$ ipython --no-banner

In [1]: import numpy as np

In [2]: from numpy import linalg as LA

In [3]: np.set_printoptions(precision=2, suppress=True, linewidth=160, legacy="1.25")

In [4]: M = np.loadtxt("sample15.csv", delimiter=",")

In [5]: M
Out[5]: 
array([[ 1.  ,  0.  ,  0.  ,  0.  ,  0.  ,  0.  ,  0.  ,  0.  ,  0.  ,  0.  ],
       [ 0.  ,  1.  ,  0.  ,  0.  ,  0.  ,  0.  ,  0.  ,  0.  ,  0.  ,  0.  ],
       [ 0.  ,  0.  ,  0.31,  0.  ,  0.  ,  0.  ,  0.  ,  0.  ,  0.95,  0.  ],
       [ 0.  ,  0.  ,  0.  ,  1.  ,  0.  ,  0.  ,  0.  ,  0.  ,  0.  ,  0.  ],
       [ 0.  ,  0.  ,  0.  ,  0.  ,  1.  ,  0.  ,  0.  ,  0.  ,  0.  ,  0.  ],
       [ 0.  ,  0.  ,  0.  ,  0.  ,  0.  ,  1.  ,  0.  ,  0.  ,  0.  ,  0.  ],
       [ 0.  ,  0.  ,  0.  ,  0.  ,  0.  ,  0.  ,  1.  ,  0.  ,  0.  ,  0.  ],
       [ 0.  ,  0.  ,  0.  ,  0.  ,  0.  ,  0.  ,  0.  ,  1.  ,  0.  ,  0.  ],
       [ 0.  ,  0.  , -0.95,  0.  ,  0.  ,  0.  ,  0.  ,  0.  ,  0.31,  0.  ],
       [ 0.  ,  0.  ,  0.  ,  0.  ,  0.  ,  0.  ,  0.  ,  0.  ,  0.  ,  1.  ]])

In [6]: rng = np.random.default_rng(55663)

In [7]: labels = rng.permutation(10)

In [8]: Y = M[:, labels] * rng.choice([-1, 1], 10)

In [9]: Y
Out[9]: 
array([[-0.  , -0.  ,  1.  ,  0.  , -0.  ,  0.  ,  0.  , -0.  , -0.  , -0.  ],
       [-0.  , -1.  ,  0.  ,  0.  , -0.  ,  0.  ,  0.  , -0.  , -0.  , -0.  ],
       [-0.31, -0.  ,  0.  ,  0.  , -0.95,  0.  ,  0.  , -0.  , -0.  , -0.  ],
       [-0.  , -0.  ,  0.  ,  0.  , -0.  ,  1.  ,  0.  , -0.  , -0.  , -0.  ],
       [-0.  , -0.  ,  0.  ,  0.  , -0.  ,  0.  ,  0.  , -0.  , -0.  , -1.  ],
       [-0.  , -0.  ,  0.  ,  1.  , -0.  ,  0.  ,  0.  , -0.  , -0.  , -0.  ],
       [-0.  , -0.  ,  0.  ,  0.  , -0.  ,  0.  ,  1.  , -0.  , -0.  , -0.  ],
       [-0.  , -0.  ,  0.  ,  0.  , -0.  ,  0.  ,  0.  , -1.  , -0.  , -0.  ],
       [ 0.95, -0.  ,  0.  ,  0.  , -0.31,  0.  ,  0.  , -0.  , -0.  , -0.  ],
       [-0.  , -0.  ,  0.  ,  0.  , -0.  ,  0.  ,  0.  , -0.  , -1.  , -0.  ]])

In [10]: Uu, _, Vt = LA.svd(M.T @ Y)

In [11]: print(np.round(LA.lstsq(M, Y)[0], 2) + 0)
[[ 0.  0.  1.  0.  0.  0.  0.  0.  0.  0.]
 [ 0. -1.  0.  0.  0.  0.  0.  0.  0.  0.]
 [-1.  0.  0.  0.  0.  0.  0.  0.  0.  0.]
 [ 0.  0.  0.  0.  0.  1.  0.  0.  0.  0.]
 [ 0.  0.  0.  0.  0.  0.  0.  0.  0. -1.]
 [ 0.  0.  0.  1.  0.  0.  0.  0.  0.  0.]
 [ 0.  0.  0.  0.  0.  0.  1.  0.  0.  0.]
 [ 0.  0.  0.  0.  0.  0.  0. -1.  0.  0.]
 [ 0.  0.  0.  0. -1.  0.  0.  0.  0.  0.]
 [ 0.  0.  0.  0.  0.  0.  0.  0. -1.  0.]]

In [12]: labels
Out[12]: array([2, 1, 0, 5, 8, 3, 6, 7, 9, 4])

In [13]: vec = np.array([-3, 3, -3, 3, 5, -3, 3, 2, 3, 3])

In [14]: np.sort(np.abs(np.degrees(np.angle(LA.eigvals(M)))))
Out[14]: array([ 0.,  0.,  0.,  0.,  0.,  0.,  0.,  0., 72., 72.])

In [15]: LA.inv(M)
Out[15]: 
array([[ 1.  ,  0.  ,  0.  ,  0.  ,  0.  ,  0.  ,  0.  ,  0.  ,  0.  ,  0.  ],
       [ 0.  ,  1.  ,  0.  ,  0.  ,  0.  ,  0.  ,  0.  ,  0.  ,  0.  ,  0.  ],
       [-0.  , -0.  ,  0.31, -0.  , -0.  , -0.  , -0.  , -0.  , -0.95, -0.  ],
       [ 0.  ,  0.  ,  0.  ,  1.  ,  0.  ,  0.  ,  0.  ,  0.  ,  0.  ,  0.  ],
       [ 0.  ,  0.  ,  0.  ,  0.  ,  1.  ,  0.  ,  0.  ,  0.  ,  0.  ,  0.  ],
       [ 0.  ,  0.  ,  0.  ,  0.  ,  0.  ,  1.  ,  0.  ,  0.  ,  0.  ,  0.  ],
       [ 0.  ,  0.  ,  0.  ,  0.  ,  0.  ,  0.  ,  1.  ,  0.  ,  0.  ,  0.  ],
       [ 0.  ,  0.  ,  0.  ,  0.  ,  0.  ,  0.  ,  0.  ,  1.  ,  0.  ,  0.  ],
       [ 0.  ,  0.  ,  0.95,  0.  ,  0.  ,  0.  ,  0.  ,  0.  ,  0.31,  0.  ],
       [ 0.  ,  0.  ,  0.  ,  0.  ,  0.  ,  0.  ,  0.  ,  0.  ,  0.  ,  1.  ]])

In [16]: 10 - LA.matrix_rank(M - np.eye(10), tol=1e-8)
Out[16]: 8

In [17]: cov = M.T @ M

In [18]: print(np.diag(cov))
[1. 1. 1. 1. 1. 1. 1. 1. 1. 1.]

In [19]: LA.eigvalsh(cov)[::-1]
Out[19]: array([1., 1., 1., 1., 1., 1., 1., 1., 1., 1.])

In [20]: cov.round(2) + 0
Out[20]: 
array([[1., 0., 0., 0., 0., 0., 0., 0., 0., 0.],
       [0., 1., 0., 0., 0., 0., 0., 0., 0., 0.],
       [0., 0., 1., 0., 0., 0., 0., 0., 0., 0.],
       [0., 0., 0., 1., 0., 0., 0., 0., 0., 0.],
       [0., 0., 0., 0., 1., 0., 0., 0., 0., 0.],
       [0., 0., 0., 0., 0., 1., 0., 0., 0., 0.],
       [0., 0., 0., 0., 0., 0., 1., 0., 0., 0.],
       [0., 0., 0., 0., 0., 0., 0., 1., 0., 0.],
       [0., 0., 0., 0., 0., 0., 0., 0., 1., 0.],
       [0., 0., 0., 0., 0., 0., 0., 0., 0., 1.]])

In [21]: (M @ M.T).shape
Out[21]: (10, 10)

In [22]: mat = np.array([[1, -3, 9, -27],
    ...:     [1, -2, 4, -8],
    ...:     [1, -1, 1, -1],
    ...:     [1, 0, 0, 0],
    ...:     [1, 1, 1, 1],
    ...:     [1, 2, 4, 8],
    ...:     [1, 3, 9, 27],
    ...:     [1, 4, 16, 64],
    ...:     [1, 5, 25, 125],
    ...:     [1, 6, 36, 216],
    ...:     [1, 7, 49, 343],
    ...:     [1, 8, 64, 512],
    ...:     [1, 9, 81, 729],
    ...:     [1, 10, 100, 1000],
    ...:     [1, 11, 121, 1331],
    ...:     [1, 12, 144, 1728]])

In [23]: Uu, s, Vt = LA.svd(mat)

In [24]: np.argmax(s[:-1] / (s[1:] + 1e-6)) + 1
Out[24]: 1

In [25]: s
Out[25]: array([2606.97,   43.27,    6.56,    2.27])

In [26]: Y = Uu[:, :1] @ np.diag(s[:1]) @ Vt[:1]

In [27]: LA.matrix_rank(mat, rtol=0.05)
Out[27]: 1

In [28]: round(LA.norm(mat - Y) / LA.norm(mat), 2)
Out[28]: 0.02

In [29]: np.argsort(-LA.norm(mat, axis=0).round(6), kind="stable")[:3]
Out[29]: array([3, 2, 1])

In [30]: LA.cond(mat) > 100
Out[30]: True

In [31]: np.round(LA.norm(mat, 2) / LA.norm(mat), 2)
Out[31]: 1.0

In [32]: Y = mat / np.sqrt((mat ** 2).mean(axis=1, keepdims=True))

In [33]: Y[5]
Out[33]: array([0.22, 0.43, 0.87, 1.74])

In [34]: LA.matrix_rank(mat - mat.mean(axis=1, keepdims=True))
Out[34]: 3

In [35]: W0 = np.load("dump.npy")

In [36]: W0
Out[36]: 
array([[ 2,  1,  4,  0,  5,  5],
       [ 0,  0,  0,  0,  0,  0],
       [ 3,  6,  7,  9,  4,  7],
       [ 3,  3,  5,  1,  4,  1],
       [ 0,  0,  0,  0,  0,  0],
       [ 3,  1,  3,  5,  4,  2],
       [ 0,  0,  0,  0,  0,  0],
       [ 3,  5,  7,  3,  9,  5],
       [ 9,  7, 11,  7, 13, 12],
       [ 1,  4,  3,  3,  4,  0],
       [10, 14, 16, 12, 12, 13],
       [ 4,  5,  6,  8,  8,  2],
       [ 5,  4,  9,  1,  9,  6],
       [ 0,  0,  0,  0,  0,  0],
       [ 9,  7, 11,  7, 13, 12]])

In [37]: cen = W0 - W0.mean(axis=0)

In [38]: Uu, s, Vt = LA.svd(cen, full_matrices=False)

In [39]: np.abs(Vt[-1])
Out[39]: array([0.3 , 0.57, 0.73, 0.17, 0.12, 0.09])

In [40]: np.round(cen.mean(axis=0), 2) + 0
Out[40]: array([0., 0., 0., 0., 0., 0.])

In [41]: print(LA.matrix_rank(cen))
6

In [42]: Vt[0] * np.sign(Vt[0, np.abs(Vt[0]).argmax()])
Out[42]: array([0.34, 0.36, 0.48, 0.34, 0.45, 0.46])

In [43]: round(float((s ** 2).sum() ** 2 / (s ** 4).sum()), 2)
Out[43]: 1.27

In [44]: s
Out[44]: array([37.08, 10.  ,  6.14,  5.24,  2.82,  1.93])

In [45]: (np.sign(Uu[:, 0]) == np.sign(Uu[0, 0])).astype(int)
Out[45]: array([1, 1, 0, 1, 1, 1, 1, 0, 0, 1, 0, 0, 0, 1, 0])

In [46]: cen = (W0 - W0.mean(axis=0)) / W0.std(axis=0)

In [47]: np.argwhere(np.abs(cen) > 2)
Out[47]: 
array([[10,  1],
       [10,  2],
       [10,  3]])

In [48]: cen.std(axis=0)
Out[48]: array([1., 1., 1., 1., 1., 1.])

In [49]: beta = LA.lstsq(np.delete(cen, 3, axis=1), cen[:, 3])[0]

In [50]: np.abs(beta).argmax()
Out[50]: 1

In [51]: D = LA.norm(W0[:, None] - W0[None], axis=-1)

In [52]: D[:5, :5]
Out[52]: 
array([[ 0.  ,  8.43, 11.  ,  4.9 ,  8.43],
       [ 8.43,  0.  , 15.49,  7.81,  0.  ],
       [11.  , 15.49,  0.  , 10.63, 15.49],
       [ 4.9 ,  7.81, 10.63,  0.  ,  7.81],
       [ 8.43,  0.  , 15.49,  7.81,  0.  ]])

In [53]: (D + 1e9 * np.eye(15)).round(6).argmin(axis=1)
Out[53]: array([ 3,  4, 11,  9,  1,  9,  1, 12, 14,  3,  8,  7,  7,  1,  8])

In [54]: D[8].round(6).argsort(kind="stable")[:4]
Out[54]: array([ 8, 14, 10, 12])

In [55]: D.mean(axis=1).argmax()
Out[55]: 10

In [56]: print(D.shape)
(15, 15)

In [57]: LA.norm(W0 - W0.mean(axis=0), axis=1)
Out[57]: array([ 5.19, 11.01,  6.71,  4.74, 11.01,  4.9 , 11.01,  4.01, 13.95,  5.86, 21.01,  5.58,  6.02, 11.01, 13.95])

In [58]: np.flatnonzero(D[8] < D.mean() / 2)
Out[58]: array([ 8, 14])

In [59]: Y = np.c_[W0[:, :5] @ np.array([[-2, 3, 2, -1, -3],
    ...:     [-1, -2, 0, -2, 2],
    ...:     [-2, -2, -3, 3, -1],
    ...:     [-3, 1, 2, -3, 1],
    ...:     [-3, 1, 0, 0, -3]]), np.array([2, 3, 2, -2, -3, -2, -3, 1, 0, 2, -1, 0, 0, -2, 3])]

In [60]: Y
Out[60]: 
array([[ -28,    1,   -8,    8,  -23,    2],
       [   0,    0,    0,    0,    0,    3],
       [ -65,   -4,    3,  -21,   -7,    2],
       [ -34,   -2,   -7,    3,  -19,   -2],
       [   0,    0,    0,    0,    0,   -3],
       [ -40,   10,    7,  -11,  -17,   -2],
       [   0,    0,    0,    0,    0,   -3],
       [ -61,   -3,   -9,   -1,  -30,    1],
       [-107,   11,   -1,  -11,  -56,    0],
       [ -33,   -4,   -1,   -9,   -7,    2],
       [-138,   -6,   -4,  -26,  -42,   -1],
       [ -73,    6,    6,  -20,  -24,    0],
       [ -62,   -1,  -15,   11,  -42,    0],
       [   0,    0,    0,    0,    0,   -2],
       [-107,   11,   -1,  -11,  -56,    3]])

In [61]: print(np.round(LA.lstsq(W0, Y[:, 0])[0], 2) + 0)
[-2. -1. -2. -3. -3.  0.]

In [62]: LA.norm(LA.qr(W0)[0].T @ Y, axis=0) ** 2 / ((Y ** 2).sum(axis=0) + 1e-12)
Out[62]: array([1.  , 1.  , 1.  , 1.  , 1.  , 0.33])

In [63]: F = np.loadtxt("w.csv", delimiter=",")

In [64]: F
Out[64]: 
array([[6., 0., 0., 4., 0., 0., 2., 0., 4., 4., 4., 2., 2., 2., 2., 2.],
       [0., 2., 0., 0., 0., 0., 0., 0., 0., 0., 0., 0., 0., 0., 0., 0.],
       [0., 0., 2., 0., 0., 0., 0., 0., 0., 0., 0., 0., 0., 0., 0., 0.],
       [4., 0., 0., 6., 0., 0., 2., 0., 4., 4., 4., 2., 2., 2., 2., 2.],
       [0., 0., 0., 0., 2., 0., 0., 0., 0., 0., 0., 0., 0., 0., 0., 0.],
       [0., 0., 0., 0., 0., 2., 0., 0., 0., 0., 0., 0., 0., 0., 0., 0.],
       [2., 0., 0., 2., 0., 0., 3., 0., 2., 2., 2., 1., 1., 1., 1., 1.],
       [0., 0., 0., 0., 0., 0., 0., 2., 0., 0., 0., 0., 0., 0., 0., 0.],
       [4., 0., 0., 4., 0., 0., 2., 0., 6., 4., 4., 2., 2., 2., 2., 2.],
       [4., 0., 0., 4., 0., 0., 2., 0., 4., 6., 4., 2., 2., 2., 2., 2.],
       [4., 0., 0., 4., 0., 0., 2., 0., 4., 4., 6., 2., 2., 2., 2., 2.],
       [2., 0., 0., 2., 0., 0., 1., 0., 2., 2., 2., 3., 1., 1., 1., 1.],
       [2., 0., 0., 2., 0., 0., 1., 0., 2., 2., 2., 1., 3., 1., 1., 1.],
       [2., 0., 0., 2., 0., 0., 1., 0., 2., 2., 2., 1., 1., 3., 1., 1.],
       [2., 0., 0., 2., 0., 0., 1., 0., 2., 2., 2., 1., 1., 1., 3., 1.],
       [2., 0., 0., 2., 0., 0., 1., 0., 2., 2., 2., 1., 1., 1., 1., 3.]])

In [65]: w, evecs = LA.eigvalsh(F)
---------------------------------------------------------------------------
ValueError                                Traceback (most recent call last)
Cell In[65], line 1
----> 1 w, evecs = LA.eigvalsh(F)

ValueError: too many values to unpack (expected 2)

In [66]: w, evecs = LA.eigh(F)

In [67]: np.round(np.abs(evecs[:, -1]), 2) + 0
Out[67]: array([0.39, 0.  , 0.  , 0.39, 0.  , 0.  , 0.2 , 0.  , 0.39, 0.39, 0.39, 0.2 , 0.2 , 0.2 , 0.2 , 0.2 ])

In [68]: np.abs(evecs[:, -1]).round(6).argmax()
Out[68]: 0

In [69]: LA.eigvalsh(F + 3 * np.eye(16))
Out[69]: array([ 5.,  5.,  5.,  5.,  5.,  5.,  5.,  5.,  5.,  5.,  5.,  5.,  5.,  5.,  5., 31.])

In [70]: w
Out[70]: array([ 2.,  2.,  2.,  2.,  2.,  2.,  2.,  2.,  2.,  2.,  2.,  2.,  2.,  2.,  2., 28.])

In [71]: np.unique(w.round(6) + 0, return_counts=True)[1]
Out[71]: array([15,  1])
